>>> import numpy as np
>>> import numpy.linalg as la
>>> np.set_printoptions(precision=2, suppress=True, linewidth=140)
>>> mat = np.load("sample11.npy")
>>> mat
array([[ 0,  5, -2, -4, -1, -1,  1],
       [ 0,  0, -2, -5, -3, -1, -1],
       [ 0,  0,  0, -3, -3, -2, -3],
       [ 0,  0,  0,  0,  0, -3,  2],
       [ 0,  0,  0,  0,  0, -3, -5],
       [ 0,  0,  0,  0,  0,  0,  3],
       [ 0,  0,  0,  0,  0,  0,  0]])
>>> # triangular
>>> rk = la.matrix_rank(mat)
>>> rk
np.int64(5)
>>> null = la.svd(mat)[2][rk:].T
>>> null.shape
(7, 2)
>>> np.round(mat @ null, 2) + 0
array([[0., 0.],
       [0., 0.],
       [0., 0.],
       [0., 0.],
       [0., 0.],
       [0., 0.],
       [0., 0.]])
>>> [int(la.matrix_rank(mat[:i])) for i in range(1, len(mat) + 1)]
[1, 2, 3, 4, 5, 5, 5]
>>> np.allclose(mat @ null, 0)
True
>>> [int(la.matrix_rank(mat[:, :j + 1])) for j in range(7)]
[0, 1, 2, 3, 3, 4, 5]
>>> np.sort(la.eigvals(mat))
array([0., 0., 0., 0., 0., 0., 0.])
>>> la.matrix_rank(mat - mat[0, 0] * np.eye(7))
np.int64(5)
>>> f = np.array([-7, -1, -3])
>>> np.cross(mat[5, :3], mat[3, :3])
array([0, 0, 0])
>>> np.array([np.convolve(row, f, "same") for row in mat])
array([[-35,   9,  15,  17,  20,  -3,   2],
       [  0,  14,  37,  32,  25,  17,   4],
       [  0,   0,  21,  24,  26,  32,   9],
       [  0,   0,   0,   0,  21, -11,   7],
       [  0,   0,   0,   0,  21,  38,  14],
       [  0,   0,   0,   0,   0, -21,  -3],
       [  0,   0,   0,   0,   0,   0,   0]])
>>> np.convolve(mat[5], f)
array([  0,   0,   0,   0,   0,   0, -21,  -3,  -9])
>>> np.polyval(f, mat[5])
array([ -3,  -3,  -3,  -3,  -3,  -3, -69])
